$ python3 -q
>>> import numpy as np
>>> np.set_printoptions(suppress=True, linewidth=200)
>>> E = np.load("x.npy")
>>> print(E)
[[2 6 2 2]
 [0 0 0 0]]
>>> gram = E.T @ E
>>> print(np.linalg.matrix_rank(gram))
1
>>> print(np.diag(gram))
[ 4 36  4  4]
>>> print(np.trace(gram), (E ** 2).sum())
48 48
>>> rk = np.linalg.matrix_rank(E)
>>> print(rk)
1
>>> N = np.linalg.svd(E)[2][rk:].T
>>> print(np.round(N @ N.T, 3))
[[ 0.917 -0.25  -0.083 -0.083]
 [-0.25   0.25  -0.25  -0.25 ]
 [-0.083 -0.25   0.917 -0.083]
 [-0.083 -0.25  -0.083  0.917]]
>>> print(np.allclose(E @ N, 0))
True
>>> F = np.loadtxt("out17.csv", delimiter=",")
>>> print(F)
[[-1.  0.  1.]
 [ 0.  1.  0.]
 [-1.  0. -3.]]
>>> # splits into 2 blocks
>>> vals, evecs = np.linalg.eig(F)
>>> print(np.round(np.prod(vals), 3))
4.0
>>> print(vals.round(3))
[-2. -2.  1.]
>>> print(np.round(np.sort(np.linalg.eigvals(F @ F)), 3))
[1. 4. 4.]
>>> M = np.loadtxt("run17.csv", delimiter=",")
>>> print(M)
[[-2.185 -0.917 -0.864  1.625]
 [-0.184  0.44   2.278 -1.893]
 [ 0.306 -2.031  2.041 -0.786]
 [ 1.139 -0.554 -1.935 -1.911]
 [-0.137 -2.62  -1.332  0.587]
 [-2.423 -0.793  0.951  1.263]
 [-0.981 -0.865 -0.137  2.697]
 [ 1.437  1.071 -2.385 -0.318]
 [-0.26   2.833  0.015  0.951]
 [ 0.825  2.135  0.328 -1.912]
 [ 0.894 -0.746 -0.6    2.699]
 [ 0.403  2.935 -0.467  0.073]
 [ 0.912 -1.528  0.952  2.22 ]
 [-1.548  1.052  1.639 -1.675]
 [-0.402  2.75  -0.844 -0.751]
 [ 0.164  2.262  1.397 -1.381]
 [ 0.374 -0.094 -2.931  0.51 ]
 [-0.673 -1.899  1.747 -1.376]
 [-2.149 -0.342  0.32   2.041]
 [ 1.724  0.532 -0.131  2.393]
 [-0.959 -1.214  2.569 -0.084]
 [-1.381 -2.198 -1.163 -0.954]
 [-1.63  -1.427 -0.376  2.041]]
>>> idx = M[:, 2] > np.median(M[:, 2])
>>> r0 = M[idx].mean(axis=0) - M[~idx].mean(axis=0)
>>> print(np.round((((M - M.mean(axis=0)) @ r0 > 0) == idx).mean(), 3))
0.87
>>> print(np.argsort(-np.abs(r0).round(6), kind="stable"))
[2 3 0 1]
>>> print(r0.round(3))
[-0.482  0.261  2.391 -0.964]
>>> print(((M - M.mean(axis=0)) @ r0 > 0).astype(int))
[0 1 1 0 0 1 0 0 0 1 0 0 0 1 0 1 0 1 0 0 1 0 0]
>>> theta = np.radians(163)
>>> Rm = np.eye(4)
>>> Rm[1, 1] = Rm[0, 0] = np.cos(theta)
>>> Rm[1, 0], Rm[0, 1] = -np.sin(theta), np.sin(theta)
>>> print(Rm.round(3))
[[-0.956  0.292  0.     0.   ]
 [-0.292 -0.956  0.     0.   ]
 [ 0.     0.     1.     0.   ]
 [ 0.     0.     0.     1.   ]]
>>> out = M @ Rm.T
>>> print(np.round(np.linalg.svd(M, compute_uv=False), 3), np.round(np.linalg.svd(out, compute_uv=False), 3))
[9.092 7.806 6.269 4.911] [9.092 7.806 6.269 4.911]
>>> print(np.round(np.abs(out - M).max(axis=0), 3))
[4.508 5.86  0.    0.   ]
>>> Xc = M - M.mean(axis=0)
>>> evecs = np.linalg.svd(Xc)[2][:3]
>>> out = Xc - Xc @ evecs.T @ evecs
>>> print(np.round(np.cov(Xc @ evecs.T, rowvar=False), 3) + 0)
[[3.679 0.    0.   ]
 [0.    2.769 0.   ]
 [0.    0.    1.724]]
>>> print(np.round(np.diag(evecs.T @ evecs), 3))
[0.246 0.981 0.821 0.952]
>>> print(np.round(out.std(axis=0), 3))
[0.878 0.141 0.428 0.222]
